$ python -q
>>> import numpy as np
>>> np.set_printoptions(suppress=True, linewidth=140)
>>> E = np.array([[8, 1, 1, 3, 4, 3],
...     [8, 2, 7, 0, 2, 5],
...     [0, 9, 7, 4, 1, 0],
...     [7, 6, 2, 3, 4, 4],
...     [7, 3, 6, 4, 9, 5],
...     [0, 2, 5, 6, 8, 9]])
>>> other = E[0, 0] * E[1:] - np.outer(E[1:, 0], E[0])
>>> other
array([[  0,   8,  48, -24, -16,  16],
       [  0,  72,  56,  32,   8,   0],
       [  0,  41,   9,   3,   4,  11],
       [  0,  17,  41,  11,  44,  19],
       [  0,  16,  40,  48,  64,  72]])
>>> np.flatnonzero(~other.round(6).any(axis=1))
array([], dtype=int64)
>>> np.linalg.matrix_rank(other), np.linalg.matrix_rank(E)
(np.int64(5), np.int64(6))
>>> rng = np.random.default_rng(85203)
>>> idx = rng.permutation(6)
>>> idx
array([3, 2, 5, 0, 1, 4])
>>> other = E[idx][:, idx]
>>> other
array([[3, 2, 4, 7, 6, 4],
       [4, 7, 0, 0, 9, 1],
       [6, 5, 9, 0, 2, 8],
       [3, 1, 3, 8, 1, 4],
       [0, 7, 5, 8, 2, 2],
       [4, 6, 5, 7, 3, 9]])
>>> np.trace(other)
np.int64(38)
>>> np.allclose(other, E)
False
>>> np.diag(other)
array([3, 7, 9, 8, 2, 9])
>>> np.round(np.linalg.det(other), 3), round(float(np.linalg.det(E[idx])), 3)
(np.float64(75796.0), 75796.0)
>>> t3 = np.stack([other, 2 * other, other[::-1]])
>>> t3.sum(axis=0)
array([[13, 12, 17, 28, 21, 21],
       [12, 28,  5,  8, 29,  5],
       [21, 16, 30,  8,  7, 28],
       [15,  8, 18, 24,  5, 20],
       [ 4, 28, 15, 24, 15,  7],
       [15, 20, 19, 28, 15, 31]])
>>> np.einsum("bij,cij->bc", t3, t3)
array([[ 949, 1898,  600],
       [1898, 3796, 1200],
       [ 600, 1200,  949]])
>>> t3.shape
(3, 6, 6)
>>> u = np.array([3, 3, 2])
>>> np.array([np.convolve(row, u, "same") for row in E])
array([[27, 22, 14, 23, 27, 17],
       [30, 43, 25, 20, 21, 19],
       [27, 48, 51, 29, 11,  2],
       [39, 38, 27, 25, 30, 20],
       [30, 41, 36, 51, 50, 33],
       [ 6, 21, 37, 52, 63, 43]])
>>> np.convolve(E[0], u)
array([24, 27, 22, 14, 23, 27, 17,  6])
>>> np.polyval(u, E[0])
array([218,   8,   8,  38,  62,  38])
>>> feats = np.load("a.npy")
>>> feats
array([[  98,  -22,  -26,   32,   85,  -21,   51],
       [ -22,  185,  -52, -135,    1,   66,   99],
       [ -26,  -52,  126,   -1,   -3,   60,   28],
       [  32, -135,   -1,  154,   44,  -33, -116],
       [  85,    1,   -3,   44,  187,    7,  -21],
       [ -21,   66,   60,  -33,    7,  199,  152],
       [  51,   99,   28, -116,  -21,  152,  305]])
>>> # symmetric, so the eigenvalues are real
>>> rk = np.linalg.matrix_rank(feats)
>>> rk
np.int64(6)
>>> N = np.linalg.svd(feats)[2][rk:].T
>>> N.shape
(7, 1)
>>> [int(np.linalg.matrix_rank(feats[:, :j + 1])) for j in range(7)]
[1, 2, 3, 4, 5, 6, 6]
>>> np.linalg.matrix_rank(feats.T @ feats), np.linalg.matrix_rank(feats @ feats.T)
(np.int64(6), np.int64(6))
>>> np.allclose(feats @ N, 0)
True
>>> np.argsort(-np.linalg.norm(feats, axis=0).round(6), kind="stable")[:3]
array([6, 5, 1])
>>> round(np.linalg.norm(feats, 2) / np.linalg.norm(feats), 3)
np.float64(0.814)
>>> np.linalg.cond(feats) > 100
np.True_
>>> np.trace(feats)
np.int64(1254)
>>> round(np.abs(np.linalg.eigvals(feats)).max(), 3)
np.float64(536.693)
>>> round(np.linalg.det(feats), 3)
np.float64(0.006)
>>> np.allclose(feats, feats.T)
True
>>> A = 2 * np.eye(11) + np.eye(11, k=1)
>>> A
array([[2., 1., 0., 0., 0., 0., 0., 0., 0., 0., 0.],
       [0., 2., 1., 0., 0., 0., 0., 0., 0., 0., 0.],
       [0., 0., 2., 1., 0., 0., 0., 0., 0., 0., 0.],
       [0., 0., 0., 2., 1., 0., 0., 0., 0., 0., 0.],
       [0., 0., 0., 0., 2., 1., 0., 0., 0., 0., 0.],
       [0., 0., 0., 0., 0., 2., 1., 0., 0., 0., 0.],
       [0., 0., 0., 0., 0., 0., 2., 1., 0., 0., 0.],
       [0., 0., 0., 0., 0., 0., 0., 2., 1., 0., 0.],
       [0., 0., 0., 0., 0., 0., 0., 0., 2., 1., 0.],
       [0., 0., 0., 0., 0., 0., 0., 0., 0., 2., 1.],
       [0., 0., 0., 0., 0., 0., 0., 0., 0., 0., 2.]])
>>> u = np.array([0, 2, 0, 0, 2, 2, 1, 0, 0, 0, 2])
>>> other = A + np.outer(u, np.eye(11)[9])
>>> np.linalg.matrix_rank(other - A)
np.int64(1)
>>> np.round(np.linalg.det(other) / np.linalg.det(A), 3), round(float(1 + np.linalg.solve(A, u)[9]), 3)
(np.float64(0.5), 0.5)
>>> q, V = np.linalg.qr(A[:, :1])[0], np.linalg.qr(A[:, 1:])[0]
>>> s = np.linalg.svd(q.T @ V, compute_uv=False)
>>> s.round(3)
array([0.5])
>>> other = np.array([[3, 1, 3, -3, 0, 3, -3, 3, 1, 0, -3],
...     [-3, 1, -2, -3, -1, 1, 0, 1, -3, -3, 1],
...     [0, 2, -2, 3, 3, -2, 3, 0, 0, 0, -2],
...     [1, 1, -1, -3, 1, -1, 2, -3, 3, -3, 2],
...     [-2, 3, -3, -1, -1, 3, 1, 1, 1, 3, -1],
...     [3, -1, 2, -2, -3, 0, 1, 2, 3, 3, 3],
...     [1, 2, 0, 3, 0, 3, -3, -2, 0, -2, -2],
...     [3, 0, 0, -1, 3, 2, 3, 3, -1, 2, -2],
...     [0, -3, -1, 1, 0, 2, -3, 2, 2, -3, 2],
...     [0, 2, -2, 0, -1, -2, -1, -3, -2, -1, -2],
...     [1, -2, -3, -2, 2, 2, -2, 0, -1, 0, 2]])
>>> K = other - other.T
>>> K
array([[ 0,  4,  3, -4,  2,  0, -4,  0,  1,  0, -4],
       [-4,  0, -4, -4, -4,  2, -2,  1,  0, -5,  3],
       [-3,  4,  0,  4,  6, -4,  3,  0,  1,  2,  1],
       [ 4,  4, -4,  0,  2,  1, -1, -2,  2, -3,  4],
       [-2,  4, -6, -2,  0,  6,  1, -2,  1,  4, -3],
       [ 0, -2,  4, -1, -6,  0, -2,  0,  1,  5,  1],
       [ 4,  2, -3,  1, -1,  2,  0, -5,  3, -1,  0],
       [ 0, -1,  0,  2,  2,  0,  5,  0, -3,  5, -2],
       [-1,  0, -1, -2, -1, -1, -3,  3,  0, -1,  3],
       [ 0,  5, -2,  3, -4, -5,  1, -5,  1,  0, -2],
       [ 4, -3, -1, -4,  3, -1,  0,  2, -3,  2,  0]])
>>> np.allclose(K[:-1].T @ np.linalg.lstsq(K[:-1].T, K[-1])[0], K[-1])
True
>>> x0 = np.array([2, 2, -3, 2, 3, -2, -3, 1, 3, -2, 2])
>>> np.round(np.linalg.svd(K, compute_uv=False), 3) + 0
array([14.889, 14.889, 11.365, 11.365,  9.34 ,  9.34 ,  5.907,  5.907,  1.738,  1.738,  0.   ])
>>> q = np.linalg.solve(np.eye(11) - K, np.eye(11) + K)
>>> np.round(q @ q.T, 3) + 0
array([[1., 0., 0., 0., 0., 0., 0., 0., 0., 0., 0.],
       [0., 1., 0., 0., 0., 0., 0., 0., 0., 0., 0.],
       [0., 0., 1., 0., 0., 0., 0., 0., 0., 0., 0.],
       [0., 0., 0., 1., 0., 0., 0., 0., 0., 0., 0.],
       [0., 0., 0., 0., 1., 0., 0., 0., 0., 0., 0.],
       [0., 0., 0., 0., 0., 1., 0., 0., 0., 0., 0.],
       [0., 0., 0., 0., 0., 0., 1., 0., 0., 0., 0.],
       [0., 0., 0., 0., 0., 0., 0., 1., 0., 0., 0.],
       [0., 0., 0., 0., 0., 0., 0., 0., 1., 0., 0.],
       [0., 0., 0., 0., 0., 0., 0., 0., 0., 1., 0.],
       [0., 0., 0., 0., 0., 0., 0., 0., 0., 0., 1.]])
>>> round(float(np.linalg.det(q)), 3)
1.0
>>> F = np.loadtxt("mat.csv", delimiter=",")
>>> F
array([[ 0.537,  0.67 , -0.422,  0.371, -0.933, -0.958,  0.558],
       [ 0.786, -0.454,  0.572, -0.11 ,  0.953,  0.744, -0.721],
       [-0.804,  0.04 ,  0.422, -0.623, -0.345,  0.992,  0.371],
       [ 0.994,  0.197, -0.149,  0.757,  0.68 , -0.998, -0.67 ],
       [-0.264, -0.397,  0.604, -0.523,  0.811,  0.989, -0.363],
       [ 0.966,  0.578, -0.501,  0.74 , -0.641, -0.999, -0.01 ],
       [ 0.896, -0.119,  0.848, -0.515,  0.915,  0.992, -0.623],
       [ 0.572,  0.197,  0.245, -0.05 ,  0.   ,  0.245, -0.05 ],
       [-0.675, -0.178,  0.1  , -0.291,  0.06 ,  0.821,  0.1  ],
       [-0.952,  0.405, -0.422, -0.282, -0.963,  0.508,  0.804],
       [-0.658,  0.119, -0.291, -0.02 , -0.647, -0.159,  0.397],
       [-0.623,  0.67 , -0.874,  0.623, -0.992, -0.999,  0.824],
       [-0.611,  0.09 , -0.874,  0.711, -0.837, -0.999,  0.422],
       [-0.938, -0.139,  0.149, -0.558, -0.388,  0.98 ,  0.422],
       [ 0.983, -0.1  , -0.245,  0.749,  0.824, -0.998, -0.721],
       [ 0.996, -0.493,  0.572,  0.501,  0.994, -0.859, -0.934],
       [-0.996,  0.537,  0.05 , -0.811, -0.99 ,  0.999,  0.932]])
>>> def softmax(z):
...     e = np.exp(z - z.max(axis=-1, keepdims=True))
...     return e / e.sum(axis=-1, keepdims=True)
... 
>>> np.round(softmax(F[11]), 3)
array([0.069, 0.251, 0.054, 0.239, 0.048, 0.047, 0.293])
>>> np.round(softmax(F).sum(axis=1), 3)
array([1., 1., 1., 1., 1., 1., 1., 1., 1., 1., 1., 1., 1., 1., 1., 1., 1.])
>>> np.round(softmax(10 * F[11]), 3) + 0
array([0.   , 0.159, 0.   , 0.099, 0.   , 0.   , 0.742])
>>> scores = F @ F.T / np.sqrt(7)
>>> softmax(scores).round(6).argmax(axis=1)
array([ 0,  6, 16, 14,  4,  5,  6,  6, 16, 16, 11, 11, 11, 16, 14, 15, 16])
>>> np.round(softmax(scores)[11] @ F, 3)
array([-0.226,  0.335, -0.419,  0.276, -0.61 , -0.435,  0.397])
